$ python3 -q
>>> import numpy as np
>>> np.set_printoptions(precision=1, suppress=True, linewidth=100, sign=" ")
>>> def rd(a):
...     return np.round(a, 1) + 0
... 
>>> arr = np.load("sample6.npy")
>>> print(arr)
[[ 0  2 -1  3  1  1 -2  0 -1 -2]
 [-2  0 -1  1 -1  0  3 -1  1  0]
 [ 1  1  0 -3  2 -1 -1 -1  3 -2]
 [-3 -1  3  0 -1 -1 -4  3  0  0]
 [-1  1 -2  1  0  1  3  0 -2  0]
 [-1  0  1  1 -1  0  1 -1  2  0]
 [ 2 -3  1  4 -3 -1  0 -2  2 -3]
 [ 0  1  1 -3  0  1  2  0  0 -1]
 [ 1 -1 -3  0  2 -2 -2  0  0 -3]
 [ 2  0  2  0  0  0  3  1  3  0]]
>>> # skew-symmetric
>>> vec = np.array([0, -1, -3, -2, 2, -3, 3, -1, 0, 0])
>>> rhs = arr @ vec
>>> print(rhs)
[-12   9  10 -22   9  -3  -9   5  14   2]
>>> print(rd(np.linalg.solve(arr, rhs + arr[:, 8])))
[ 0. -1. -3. -2.  2. -3.  3. -1.  1.  0.]
>>> print(rd(np.linalg.solve(arr.T, arr[8])))
[ 0.  0.  0.  0.  0.  0.  0.  0.  1.  0.]
>>> print(arr.ravel(order="F"))
[ 0 -2  1 -3 -1 -1  2  0  1  2  2  0  1 -1  1  0 -3  1 -1  0 -1 -1  0  3 -2  1  1  1 -3  2  3  1 -3
  0  1  1  4 -3  0  0  1 -1  2 -1  0 -1 -3  0  2  0  1  0 -1 -1  1  0 -1  1 -2  0 -2  3 -1 -4  3  1
  0  2 -2  3  0 -1 -1  3  0 -1 -2  0  0  1 -1  1  3  0 -2  2  2  0  0  3 -2  0 -2  0  0  0 -3 -1 -3
  0]
>>> blk = arr.reshape(10, 2, -1)
>>> print(blk.transpose(1, 0, 2))
[[[ 0  2 -1  3  1]
  [-2  0 -1  1 -1]
  [ 1  1  0 -3  2]
  [-3 -1  3  0 -1]
  [-1  1 -2  1  0]
  [-1  0  1  1 -1]
  [ 2 -3  1  4 -3]
  [ 0  1  1 -3  0]
  [ 1 -1 -3  0  2]
  [ 2  0  2  0  0]]

 [[ 1 -2  0 -1 -2]
  [ 0  3 -1  1  0]
  [-1 -1 -1  3 -2]
  [-1 -4  3  0  0]
  [ 1  3  0 -2  0]
  [ 0  1 -1  2  0]
  [-1  0 -2  2 -3]
  [ 1  2  0  0 -1]
  [-2 -2  0  0 -3]
  [ 0  3  1  3  0]]]
>>> print(np.einsum("ihd,jhd->hij", blk, blk).shape)
(2, 10, 10)
>>> print(np.einsum("ihd,ihd->ih", blk, blk))
[[ 15  10]
 [  7  11]
 [ 15  16]
 [ 20  26]
 [  7  14]
 [  4   6]
 [ 39  18]
 [ 11   6]
 [ 15  17]
 [  8  19]]
>>> print(blk.shape)
(10, 2, 5)
